% python3 -q
>>> import numpy as np
>>> from numpy import linalg as LA
>>> np.set_printoptions(suppress=True, linewidth=140)
>>> def rd(a):
...     return np.round(a, 2) + 0
... 
>>> u = np.array([-1, -2, -3])
>>> rng = np.random.default_rng(789826)
>>> X = np.outer(rng.normal(size=11), u) + 0.1 * rng.normal(size=(11, 3))
>>> print(rd(X))
[[-1.73 -3.57 -5.25]
 [ 1.25  2.55  3.71]
 [-0.16 -0.04  0.  ]
 [-0.56 -0.97 -1.51]
 [ 0.89  1.7   2.46]
 [-0.7  -1.76 -2.44]
 [-1.17 -2.76 -4.01]
 [-0.02 -0.27 -0.5 ]
 [-0.13 -0.36 -0.46]
 [ 0.33  0.69  1.14]
 [ 0.22  0.4   0.65]]
>>> Y = X / LA.norm(X, axis=1, keepdims=True)
>>> gram = Y @ Y.T
>>> print(np.argwhere(np.triu(np.abs(gram) > 0.95, 1)))
[[ 0  1]
 [ 0  3]
 [ 0  4]
 [ 0  5]
 [ 0  6]
 [ 0  7]
 [ 0  8]
 [ 0  9]
 [ 0 10]
 [ 1  3]
 [ 1  4]
 [ 1  5]
 [ 1  6]
 [ 1  7]
 [ 1  8]
 [ 1  9]
 [ 1 10]
 [ 3  4]
 [ 3  5]
 [ 3  6]
 [ 3  7]
 [ 3  8]
 [ 3  9]
 [ 3 10]
 [ 4  5]
 [ 4  6]
 [ 4  7]
 [ 4  8]
 [ 4  9]
 [ 4 10]
 [ 5  6]
 [ 5  7]
 [ 5  8]
 [ 5  9]
 [ 5 10]
 [ 6  7]
 [ 6  8]
 [ 6  9]
 [ 6 10]
 [ 7  8]
 [ 7  9]
 [ 7 10]
 [ 8  9]
 [ 8 10]
 [ 9 10]]
>>> print(rd(np.degrees(np.arccos(np.clip(gram[9, 8], -1, 1)))))
173.24
>>> print((gram - 2 * np.eye(11)).round(6).argmax(axis=1))
[ 6  4  3  0  1  6  5  6  5 10  9]
>>> print(rd(LA.norm(Y, axis=1)))
[1. 1. 1. 1. 1. 1. 1. 1. 1. 1. 1.]
>>> P = X @ LA.solve(X.T @ X, X.T)
>>> print(rd(np.diag(P)))
[0.41 0.23 0.31 0.24 0.2  0.47 0.38 0.34 0.07 0.27 0.07]
>>> print(np.allclose(P @ P, P))
True
>>> lab = X[:, 2] > np.median(X[:, 2])
>>> u = X[lab].mean(axis=0) - X[~lab].mean(axis=0)
>>> print(np.argsort(-np.abs(u).round(6), kind="stable"))
[2 1 0]
>>> print(rd(u))
[1.23 2.68 3.95]
>>> print(((X - X.mean(axis=0)) @ u > 0).astype(int))
[0 1 1 0 1 0 0 1 1 1 1]
>>> data = np.load("test7.npy")
>>> print(data)
[[-25.05 -45.85 -32.19  30.2 ]
 [-25.6  -43.32 -29.34  28.4 ]
 [-25.47 -45.22 -28.87  29.86]
 [-23.86 -45.73 -29.17  29.79]
 [-25.52 -44.54 -31.91  31.12]
 [-25.01 -45.28 -31.11  30.54]
 [-24.41 -45.61 -32.67  29.97]
 [-24.09 -45.23 -30.64  30.09]
 [-23.95 -43.84 -30.78  31.03]
 [-25.27 -45.35 -31.43  29.64]
 [-23.94 -45.4  -28.14  30.28]
 [-27.11 -43.57 -28.47  29.99]
 [-24.66 -42.86 -28.85  29.69]
 [-25.75 -43.77 -30.5   28.88]
 [-26.41 -45.1  -28.31  29.57]
 [-24.63 -45.57 -29.4   29.85]
 [-26.14 -44.85 -30.43  28.36]
 [-23.94 -45.74 -30.56  29.53]
 [-26.   -45.02 -29.42  29.56]
 [-24.82 -46.04 -30.46  30.01]
 [-26.72 -44.47 -30.13  30.73]
 [-24.55 -45.6  -29.23  28.82]
 [-25.81 -44.93 -30.2   28.91]
 [-24.65 -45.26 -29.58  31.52]
 [-24.93 -45.65 -28.97  29.6 ]
 [-24.5  -44.93 -28.92  29.71]
 [-24.53 -45.07 -30.    31.46]
 [-24.01 -43.62 -28.84  30.51]]
>>> Y = data / np.sqrt((data ** 2).mean(axis=1, keepdims=True))
>>> print(LA.matrix_rank(data - data.mean(axis=1, keepdims=True)))
3
>>> print(rd(Y[15]))
[-0.74 -1.37 -0.88  0.9 ]
>>> print(LA.matrix_rank(Y) == LA.matrix_rank(data))
True
>>> Uu, sig, VT = LA.svd(X)
>>> print(rd(sig))
[10.78  0.28  0.15]
>>> Y = Uu[:, :1] @ np.diag(sig[:1]) @ VT[:1]
>>> print(rd(np.abs(X - Y).max()))
0.14
>>> Z = data[[14, 13]].astype(float)
>>> for _ in range(7):
...     lab = LA.norm(data[:, None] - Z, axis=-1).argmin(axis=1)
...     Z = np.array([data[lab == j].mean(axis=0) for j in range(2)])
... 
>>> print(lab)
[1 0 0 0 1 1 1 1 1 1 0 0 0 1 0 0 1 1 0 1 1 0 1 0 0 0 0 0]
>>> print(np.bincount(lab))
[15 13]
>>> arr = np.array([[-1.0, 0.0, 0.0], [0.0, -1.0, 0.0], [0.0, 0.0, -1.0]])
>>> print(arr)
[[-1.  0.  0.]
 [ 0. -1.  0.]
 [ 0.  0. -1.]]
>>> evals, evecs = LA.eig(arr)
>>> print(np.prod(evals))
-1.0
>>> print(arr @ evecs[:, 0] - evals[0] * evecs[:, 0])
[0. 0. 0.]
>>> print(rd(np.sort(LA.eigvals(LA.inv(arr)))))
[-1. -1. -1.]
>>> print(LA.matrix_rank(data, rtol=0.1))
1
>>> print(round(np.log10(LA.cond(data))))
2
>>> Y = np.array([[-2, 3], [4, 3]])
>>> Z = np.kron(Y, arr)
>>> print(Z.shape)
(6, 6)
>>> print(Z)
[[ 2. -0. -0. -3.  0.  0.]
 [-0.  2. -0.  0. -3.  0.]
 [-0. -0.  2.  0.  0. -3.]
 [-4.  0.  0. -3.  0.  0.]
 [ 0. -4.  0.  0. -3.  0.]
 [ 0.  0. -4.  0.  0. -3.]]
>>> print(LA.matrix_rank(Z))
6
>>> M = np.load("arr.npy")
>>> print(M)
[[ 0.46 -0.07 -0.29]
 [-1.45  0.68  1.55]
 [-6.09  0.73  1.26]
 [ 0.27  1.09 -0.31]
 [-1.76 -0.56  1.21]
 [-1.93 -1.47  1.65]
 [ 2.34 -0.27 -1.35]
 [ 0.75  0.14 -1.64]
 [-1.18  0.95 -0.62]
 [-1.21 -0.48 -1.21]
 [ 4.53 -0.9  -0.61]
 [ 2.66 -0.03  1.93]
 [-2.21  0.91  1.02]
 [-3.53 -0.39  1.67]
 [ 0.39 -0.2   1.71]
 [ 0.15  0.58 -0.95]
 [ 1.01 -2.14  0.63]
 [ 0.54 -1.21  0.37]
 [ 2.85 -0.31 -0.7 ]
 [ 1.19  0.55 -0.07]
 [-3.72 -0.54  0.82]
 [-0.4   0.44 -0.06]
 [-6.75 -1.1   1.78]
 [-0.62  1.13 -1.19]
 [ 3.79  1.9  -1.52]
 [ 1.21  1.56  0.19]]
>>> P = M @ LA.solve(M.T @ M, M.T)
>>> print(rd(np.trace(P)))
3.0
>>> print(rd(np.diag(P)))
[0.   0.13 0.24 0.05 0.04 0.13 0.07 0.1  0.06 0.14 0.16 0.32 0.1  0.1  0.14 0.04 0.21 0.07 0.05 0.02 0.08 0.01 0.27 0.1  0.21 0.15]
>>> print(np.allclose(P @ P, P))
True
>>> print(LA.matrix_rank(np.eye(26) - P))
23
>>> d = LA.norm(M[:, None] - M[None], axis=-1)
>>> print(np.flatnonzero(d[14] < d.mean() / 2))
[14 17]
>>> print(d.mean(axis=1).argmax())
22
>>> print(LA.matrix_rank(d ** 2))
5
>>> lab = M[:, 0] > np.median(M[:, 0])
>>> u = M[lab].mean(axis=0) - M[~lab].mean(axis=0)
>>> print(lab.astype(int))
[1 0 0 1 0 0 1 1 0 0 1 1 0 0 1 0 1 1 1 1 0 0 0 0 1 1]
>>> print(np.argsort(-np.abs(u).round(6), kind="stable"))
[0 2 1]
>>> print(rd((((M - M.mean(axis=0)) @ u > 0) == lab).mean()))
0.96
>>> print(((M - M.mean(axis=0)) @ u > 0).astype(int))
[1 0 0 1 0 0 1 1 0 0 1 1 0 0 1 1 1 1 1 1 0 0 0 0 1 1]
>>> Xs = M - M.mean(axis=0)
>>> evecs = LA.svd(Xs)[2][:1]
>>> Y = Xs - Xs @ evecs.T @ evecs
>>> print(rd(LA.norm(Y) / LA.norm(Xs)))
0.44
>>> print(LA.norm(Y, axis=1).round(6).argmax())
11
>>> print(rd(np.cov(Xs @ evecs.T, rowvar=False)))
7.83
>>> W1 = np.array([[2, 2, 1], [0, 2, 4], [3, 3, 0]])
>>> c = np.array([1, 2, 1])
>>> H = np.maximum(M @ W1 + c, 0)
>>> print(rd((H > 0).mean(axis=0)))
[0.62 0.69 0.65]
>>> print(LA.matrix_rank(H))
3
>>> print((H > 0).astype(int))
[[1 1 1]
 [1 1 1]
 [0 0 0]
 [1 1 1]
 [1 1 0]
 [1 1 0]
 [1 1 1]
 [0 0 1]
 [0 0 1]
 [0 0 0]
 [1 1 1]
 [1 1 1]
 [0 1 1]
 [0 0 0]
 [1 1 1]
 [0 1 1]
 [1 1 0]
 [1 1 0]
 [1 1 1]
 [1 1 1]
 [0 0 0]
 [1 1 1]
 [0 0 0]
 [0 0 1]
 [1 1 1]
 [1 1 1]]
>>> Z = np.array([[4, 5, 2], [5, 2, 4], [4, 3, 5]])
>>> print((H @ Z).round(6).argmax(axis=1))
[0 0 0 2 0 1 0 2 2 0 0 0 0 0 0 2 1 0 0 0 0 2 0 2 0 0]
>>> print(W1 @ Z)
[[22 17 17]
 [26 16 28]
 [27 21 18]]
>>> mat = np.load("x.npy")
>>> print(mat)
[[ 1  0  0  0  0]
 [ 0  0  0  0  0]
 [ 0  0 -1  0  0]
 [ 0  0  0 -6  0]
 [ 0  0  0  0  5]]
>>> print(rd(LA.norm(mat, 2) / LA.norm(mat)))
0.76
>>> print([round(float(x), 2) for x in LA.svd(mat, compute_uv=False)[:3]])
[6.0, 5.0, 1.0]
>>> Uu, sig, VT = LA.svd(mat)
>>> print(np.argmax(sig[:-1] / (sig[1:] + 1e-6)) + 1)
4
>>> Y = Uu[:, :4] @ np.diag(sig[:4]) @ VT[:4]
>>> print(LA.matrix_rank(mat, rtol=0.05))
4
>>> print(np.abs(mat - Y).max())
0.0
>>> print(rd(LA.norm(mat - Y) / LA.norm(mat)))
0.0
>>> u = np.array([3, 1, 2])
>>> print(np.cross(mat[2, :3], mat[1, :3]))
[0 0 0]
>>> print(np.convolve(mat[2], u))
[ 0  0 -3 -1 -2  0  0]
>>> r = LA.matrix_rank(mat)
>>> print(r)
4
>>> ns = LA.svd(mat)[2][r:].T
>>> print(ns[:, 0] / ns[np.abs(ns[:, 0]).round(6).argmax(), 0])
[0. 1. 0. 0. 0.]
>>> print(np.allclose(mat @ ns, 0))
True
>>> print(ns @ ns.T)
[[0. 0. 0. 0. 0.]
 [0. 1. 0. 0. 0.]
 [0. 0. 0. 0. 0.]
 [0. 0. 0. 0. 0.]
 [0. 0. 0. 0. 0.]]
>>> print([int(LA.matrix_rank(mat[:, :j + 1])) for j in range(5)])
[1, 1, 2, 3, 4]
>>> W0 = np.load("dump.npy")
>>> print(W0)
[[ 1  2 -2  3  1]
 [ 3  2 -3  0  3]
 [-1  1  2 -1 -3]
 [ 3 -3  0 -1 -1]
 [-1  2  0 -2 -1]]
>>> P = np.triu(np.array([[3, 3, 3, 5, 0],
...     [1, 1, 1, 5, 4],
...     [4, 4, 3, 1, 1],
...     [2, 1, 0, 0, 4],
...     [0, 5, 1, 3, 4]]), 1) + np.eye(5)
>>> Y = P @ W0 @ LA.inv(P)
>>> print(rd(np.poly(Y)))
[   1.   -3.  -22.   59.   70. -178.]
>>> print(rd(LA.det(Y)))
178.0
>>> print(Y)
[[  22.  -70.   -1.  236. -667.]
 [  13.  -43.    3.  133. -372.]
 [   1.   -3.    2.    4.  -11.]
 [  -1.    8.   -5.  -39.  124.]
 [  -1.    5.   -2.  -20.   61.]]
